$ python3 -q
>>> import numpy as np
>>> from numpy import linalg as LA
>>> np.set_printoptions(precision=2, suppress=True, linewidth=100)
>>> def rd(a):
...     return np.round(a, 2) + 0
... 
>>> rng = np.random.default_rng(614)
>>> z = rng.integers(0, 2, 7)
>>> feats = (z[:, None] == z) * -1 + np.eye(7)
>>> print(feats)
[[ 0.  0.  0.  0. -1. -1.  0.]
 [ 0.  0. -1. -1.  0.  0. -1.]
 [ 0. -1.  0. -1.  0.  0. -1.]
 [ 0. -1. -1.  0.  0.  0. -1.]
 [-1.  0.  0.  0.  0. -1.  0.]
 [-1.  0.  0.  0. -1.  0.  0.]
 [ 0. -1. -1. -1.  0.  0.  0.]]
>>> # equal to its transpose
>>> x0 = np.array([-2, -2, 2, 0, 1, 0, 1])
>>> target = feats @ x0
>>> print(target)
[-1. -3.  1. -1.  2.  1.  0.]
>>> print(rd(LA.solve(feats, target + feats[:, 2])))
[-2. -2.  3.  0.  1.  0.  1.]
>>> print(rd(LA.solve(feats, feats[:, 0])))
[1. 0. 0. 0. 0. 0. 0.]
>>> print(rd(LA.solve(feats, target)))
[-2. -2.  2.  0.  1.  0.  1.]
>>> print(rd(LA.solve(feats, 4 * target)))
[-8. -8.  8.  0.  4.  0.  4.]
>>> print(rd(LA.solve(feats.T, feats[3])))
[0. 0. 0. 1. 0. 0. 0.]
>>> print(np.allclose(feats @ feats.T, feats.T @ feats))
True
>>> feats.inv()
Traceback (most recent call last):
  File "<python-input-18>", line 1, in <module>
    feats.inv()
    ^^^^^^^^^
AttributeError: 'numpy.ndarray' object has no attribute 'inv'
>>> print(rd(LA.det(feats)))
6.0
>>> print(rd(LA.matrix_power(feats, 3)))
[[-2.  0.  0.  0. -3. -3.  0.]
 [ 0. -6. -7. -7.  0.  0. -7.]
 [ 0. -7. -6. -7.  0.  0. -7.]
 [ 0. -7. -7. -6.  0.  0. -7.]
 [-3.  0.  0.  0. -2. -3.  0.]
 [-3.  0.  0.  0. -3. -2.  0.]
 [ 0. -7. -7. -7.  0.  0. -6.]]
